In [1]: import numpy as np

In [2]: import numpy.linalg as la

In [3]: np.set_printoptions(precision=3, suppress=True, linewidth=200)

In [4]: E = np.load("case8.npy")

In [5]: E
Out[5]: 
array([[  2.062, -29.786, -30.639],
       [  0.696, -26.462, -25.104],
       [  0.42 , -25.74 , -23.938],
       [  0.187, -25.112, -22.933],
       [ -0.031, -24.51 , -21.979],
       [ -0.659, -22.674, -19.137],
       [ -1.83 , -18.61 , -13.218],
       [ -2.775, -13.565,  -6.761],
       [ -2.882, -12.542,  -5.603],
       [ -2.945,  -8.358,  -1.566],
       [ -2.846,  -7.313,  -0.775],
       [ -2.7  ,  -6.314,  -0.122],
       [ -1.924,  -3.418,   1.038],
       [ -0.538,  -0.728,   0.578],
       [  0.502,   0.588,  -0.713],
       [  1.625,   1.88 ,  -4.073],
       [  1.484,   1.967,  -4.624],
       [  0.153,   1.978,  -4.933],
       [ -3.881,   1.861,  -2.268],
       [ -6.538,   1.857,   0.197],
       [ -9.685,   1.918,   3.45 ]])

In [6]: la.norm(E, axis=1).argmax()
Out[6]: np.int64(0)

In [7]: idx = E[:, 2] > np.median(E[:, 2])

In [8]: u = E[idx].mean(axis=0) - E[~idx].mean(axis=0)

In [9]: np.argsort(-np.abs(u).round(6), kind="stable")
Out[9]: array([1, 2, 0])

In [10]: rng = np.random.default_rng(297)

In [11]: idx = rng.permutation(3)

In [12]: other = E[:, idx] * rng.choice([-1, 1], 3)

In [13]: other
Out[13]: 
array([[  2.062,  29.786, -30.639],
       [  0.696,  26.462, -25.104],
       [  0.42 ,  25.74 , -23.938],
       [  0.187,  25.112, -22.933],
       [ -0.031,  24.51 , -21.979],
       [ -0.659,  22.674, -19.137],
       [ -1.83 ,  18.61 , -13.218],
       [ -2.775,  13.565,  -6.761],
       [ -2.882,  12.542,  -5.603],
       [ -2.945,   8.358,  -1.566],
       [ -2.846,   7.313,  -0.775],
       [ -2.7  ,   6.314,  -0.122],
       [ -1.924,   3.418,   1.038],
       [ -0.538,   0.728,   0.578],
       [  0.502,  -0.588,  -0.713],
       [  1.625,  -1.88 ,  -4.073],
       [  1.484,  -1.967,  -4.624],
       [  0.153,  -1.978,  -4.933],
       [ -3.881,  -1.861,  -2.268],
       [ -6.538,  -1.857,   0.197],
       [ -9.685,  -1.918,   3.45 ]])

In [14]: left, _, VT = la.svd(E.T @ other)

In [15]: idx
Out[15]: array([0, 1, 2])

In [16]: Xc = E - E.mean(axis=0)

In [17]: vecs = la.svd(Xc)[2][:1]

In [18]: other = Xc - Xc @ vecs.T @ vecs

In [19]: la.norm(other, axis=1).round(6).argmax()
Out[19]: np.int64(20)

In [20]: other.std(axis=0)
Out[20]: array([2.407, 2.121, 2.178])

In [21]: np.diag(vecs.T @ vecs)
Out[21]: array([0.008, 0.544, 0.448])

In [22]: X = np.loadtxt("x.csv", delimiter=",")

In [23]: X
Out[23]: 
array([[ 1.,  0.,  0.],
       [ 2.,  1.,  0.],
       [ 0., -1.,  1.]])

In [24]: w1 = np.array([[-2, -4, 4, 0, -3], [3, -1, 0, -1, 2], [-2, 2, -3, 2, -3]])

In [25]: b = np.array([1, 4, 0, 3, 1])

In [26]: H = np.maximum(X @ w1 + b, 0)

In [27]: (H > 0).astype(int)
Out[27]: 
array([[0, 0, 1, 1, 0],
       [0, 0, 1, 1, 0],
       [0, 1, 0, 1, 0]])

In [28]: cent = np.array([[-1, -2], [2, -2], [-1, 1], [-2, -1], [-1, 1]])

In [29]: H @ cent
Out[29]: 
array([[-10.,   1.],
       [-12.,   6.],
       [  2., -20.]])

In [30]: np.einsum("ij,ji->", X, X)
Out[30]: np.float64(3.0)

In [31]: round(float(la.det(2 * X)), 3), round(la.det(X), 3)
Out[31]: (8.0, np.float64(1.0))

In [32]: x0 = np.array([3, 5, 1])

In [33]: rhs = X @ x0

In [34]: rhs
Out[34]: array([ 3., 11., -4.])

In [35]: la.solve(X, rhs)
Out[35]: array([3., 5., 1.])

In [36]: la.solve(X, rhs + X[:, 2])
Out[36]: array([3., 5., 2.])

In [37]: la.solve(X, 2 * rhs)
Out[37]: array([ 6., 10.,  2.])

In [38]: other = X / np.sqrt((X ** 2).mean(axis=1, keepdims=True))

In [39]: other[1]
Out[39]: array([1.549, 0.775, 0.   ])

In [40]: la.matrix_rank(X - X.mean(axis=1, keepdims=True))
Out[40]: np.int64(2)

In [41]: X - X.mean(axis=1, keepdims=True)
Out[41]: 
array([[ 0.667, -0.333, -0.333],
       [ 1.   ,  0.   , -1.   ],
       [ 0.   , -1.   ,  1.   ]])

In [42]: la.norm(other, axis=1)
Out[42]: array([1.732, 1.732, 1.732])

In [43]: feats = np.loadtxt("dump.csv", delimiter=",")

In [44]: feats
Out[44]: 
array([[-4.042,  0.174,  2.938],
       [ 1.259,  2.654,  4.046],
       [-0.642, -3.934, -3.018],
       [ 2.664, -0.041,  4.231],
       [ 3.251,  0.107, -3.797],
       [ 1.199, -3.905, -2.883],
       [-3.305,  3.654, -0.85 ],
       [ 0.319,  2.008, -4.568],
       [-3.744,  0.155, -3.311],
       [ 1.224, -3.498, -3.357],
       [ 1.605,  4.681, -0.716],
       [-0.071,  2.882, -4.085],
       [ 1.725, -0.699, -4.64 ],
       [ 4.414,  2.226, -0.751],
       [-1.651,  0.91 , -4.631],
       [ 1.584,  3.229,  3.474],
       [-1.815, -4.639, -0.434],
       [-3.165,  3.861, -0.274],
       [ 3.594,  3.204,  1.349],
       [-4.595,  1.491,  1.291],
       [-3.438,  2.857,  2.24 ],
       [ 4.663,  0.087, -1.801],
       [-0.956,  3.293, -3.639],
       [-3.194, -1.525, -3.532],
       [-1.98 ,  0.051,  4.591]])

In [45]: t = np.radians(72)

In [46]: R = np.eye(3)

In [47]: R[2, 2] = R[0, 0] = np.cos(t)

In [48]: R[2, 0], R[0, 2] = -np.sin(t), np.sin(t)

In [49]: R
Out[49]: 
array([[ 0.309,  0.   ,  0.951],
       [ 0.   ,  1.   ,  0.   ],
       [-0.951,  0.   ,  0.309]])

In [50]: other = feats @ R.T

In [51]: la.svd(feats, compute_uv=False), la.svd(other, compute_uv=False)
Out[51]: (array([16.286, 13.752, 13.064]), array([16.286, 13.752, 13.064]))

In [52]: np.allclose(feats @ feats.T, other @ other.T)
Out[52]: True

In [53]: u = np.array([5, 3, 5])

In [54]: other = R + np.outer(u, np.eye(3)[2])

In [55]: other
Out[55]: 
array([[ 0.309,  0.   ,  5.951],
       [ 0.   ,  1.   ,  3.   ],
       [-0.951,  0.   ,  5.309]])

In [56]: x0 = np.array([1, 0, 1])

In [57]: la.norm(feats @ x0) <= la.norm(feats, 2) * la.norm(x0) + 1e-9
Out[57]: np.True_

In [58]: C2 = feats.T @ feats

In [59]: np.allclose(C2, C2.T)
Out[59]: True

In [60]: la.matrix_rank(C2)
Out[60]: np.int64(3)

In [61]: round(np.trace(C2), 3), np.round((feats ** 2).sum(), 3)
Out[61]: (np.float64(625.002), np.float64(625.002))

In [62]: la.eigvalsh(C2)[::-1]
Out[62]: array([265.218, 189.111, 170.673])

In [63]: (feats @ feats.T).shape
Out[63]: (25, 25)
